>>> import numpy as np
>>> np.set_printoptions(precision=1, suppress=True, linewidth=160, legacy="1.25")
>>> Z = np.array([[8, 5, 4, 1, 6, 1, 6, 4, 1, 4],
...     [6, 4, 8, 8, 3, 7, 0, 7, 9, 1],
...     [9, 8, 8, 0, 3, 0, 4, 7, 8, 9],
...     [1, 9, 2, 9, 0, 8, 2, 3, 2, 7],
...     [4, 0, 6, 5, 8, 7, 5, 9, 0, 2],
...     [4, 9, 5, 7, 1, 1, 7, 4, 1, 5],
...     [2, 2, 8, 8, 5, 2, 6, 4, 6, 8],
...     [3, 3, 0, 7, 6, 3, 7, 3, 7, 6],
...     [9, 9, 5, 6, 1, 0, 4, 9, 3, 4],
...     [1, 2, 1, 2, 3, 9, 1, 9, 7, 3]])
>>> rng = np.random.default_rng(18492)
>>> E = (rng.random((14, 10)) < 0.25) @ Z
>>> E
array([[ 5, 14,  3, 18,  9, 20, 10, 15, 16, 16],
       [15, 13, 13, 14,  4,  7,  4, 16, 12,  5],
       [ 1,  9,  2,  9,  0,  8,  2,  3,  2,  7],
       [ 0,  0,  0,  0,  0,  0,  0,  0,  0,  0],
       [ 3, 11, 10, 17,  5, 10,  8,  7,  8, 15],
       [20, 18, 21, 29, 15, 12, 17, 23, 25, 19],
       [17, 14,  9,  7,  7,  1, 10, 13,  4,  8],
       [ 0,  0,  0,  0,  0,  0,  0,  0,  0,  0],
       [14, 19, 14,  9,  7, 10, 12, 20, 16, 17],
       [17, 17, 19, 12, 12,  8, 16, 20,  9, 16],
       [13, 23, 11, 17,  7, 10, 15, 11,  4, 16],
       [11,  6, 15, 15, 14, 23,  6, 25, 16,  6],
       [ 4,  0,  6,  5,  8,  7,  5,  9,  0,  2],
       [ 7, 13, 10, 17,  3, 15,  2, 10, 11,  8]])
>>> f = np.array([2, 3])
>>> np.correlate(E[8], E[7], "full")
array([0, 0, 0, 0, 0, 0, 0, 0, 0, 0, 0, 0, 0, 0, 0, 0, 0, 0, 0])
>>> np.cross(E[8, :3], E[7, :3])
array([0, 0, 0])
>>> np.array([np.convolve(row, f, "same") for row in E])
array([[ 10,  43,  48,  45,  72,  67,  80,  60,  77,  80],
       [ 30,  71,  65,  67,  50,  26,  29,  44,  72,  46],
       [  2,  21,  31,  24,  27,  16,  28,  12,  13,  20],
       [  0,   0,   0,   0,   0,   0,   0,   0,   0,   0],
       [  6,  31,  53,  64,  61,  35,  46,  38,  37,  54],
       [ 40,  96,  96, 121, 117,  69,  70,  97, 119, 113],
       [ 34,  79,  60,  41,  35,  23,  23,  56,  47,  28],
       [  0,   0,   0,   0,   0,   0,   0,   0,   0,   0],
       [ 28,  80,  85,  60,  41,  41,  54,  76,  92,  82],
       [ 34,  85,  89,  81,  60,  52,  56,  88,  78,  59],
       [ 26,  85,  91,  67,  65,  41,  60,  67,  41,  44],
       [ 22,  45,  48,  75,  73,  88,  81,  68, 107,  60],
       [  8,  12,  12,  28,  31,  38,  31,  33,  27,   4],
       [ 14,  47,  59,  64,  57,  39,  49,  26,  52,  49]])
>>> np.convolve(E[8], f)
array([28, 80, 85, 60, 41, 41, 54, 76, 92, 82, 51])
>>> np.polyval(f, E[8])
array([31, 41, 31, 21, 17, 23, 27, 43, 35, 37])
